$ python -q
>>> import numpy as np
>>> np.set_printoptions(suppress=True, linewidth=160)
>>> A = np.array([[4.0, -0.9, 1.1, 1.4],
...     [11.0, 0.1, -0.9, 1.0],
...     [-12.0, -1.4, 0.0, 0.3],
...     [-5.0, -2.1, 0.2, 0.4]])
>>> A
array([[  4. ,  -0.9,   1.1,   1.4],
       [ 11. ,   0.1,  -0.9,   1. ],
       [-12. ,  -1.4,   0. ,   0.3],
       [ -5. ,  -2.1,   0.2,   0.4]])
>>> # column 0 is much longer than the rest
>>> np.round(np.linalg.norm(A, axis=0), 3)
array([17.493,  2.681,  1.435,  1.792])
>>> round(np.linalg.norm(A[1], 1), 3), np.round(np.linalg.norm(A[1], np.inf), 3)
(np.float64(13.0), np.float64(11.0))
>>> f, r1 = A[0], A[3]
>>> round(f @ f, 3)
np.float64(19.98)
>>> p = (f @ r1) / (f @ f) * f
>>> print(round((r1 - p) @ f, 3))
0.0
>>> f = np.array([3, 3, 1, 3])
>>> A2 = A + np.outer(f, np.eye(4)[2])
>>> print(np.linalg.matrix_rank(A2 - A))
1
>>> print(A2)
[[  4.   -0.9   4.1   1.4]
 [ 11.    0.1   2.1   1. ]
 [-12.   -1.4   1.    0.3]
 [ -5.   -2.1   3.2   0.4]]
>>> hat = np.triu(np.array([[-3, 1, -3, 0], [0, 3, 3, 2], [1, 0, -1, -3], [3, 3, 3, 1]]), 1) + np.eye(4)
>>> A2 = hat @ A @ np.linalg.inv(hat)
>>> np.round(hat @ A - A @ hat, 3)
array([[ 47. ,   0.3,  13.8,   5.2],
       [-46. , -19.4,  33.1,  -1.2],
       [ 15. ,  18.3, -32.4,   1.6],
       [  0. ,   5. ,  -8.7,   4.8]])
>>> np.round(np.poly(A2), 3)
array([ 1.   , -4.5  , 32.92 , 45.193, 41.819])
>>> A2.round(3)
array([[  51. ,  -47.6,  296. ,  984.7],
       [ -35. ,   26.7, -185.6, -607.5],
       [   3. ,    1.9,    2.7,    3.4],
       [  -5. ,    2.9,  -23.5,  -75.9]])
>>> np.trace(A2), np.trace(A)
(np.float64(4.5), np.float64(4.5))
>>> round(float(np.linalg.det(A2)), 3)
41.819
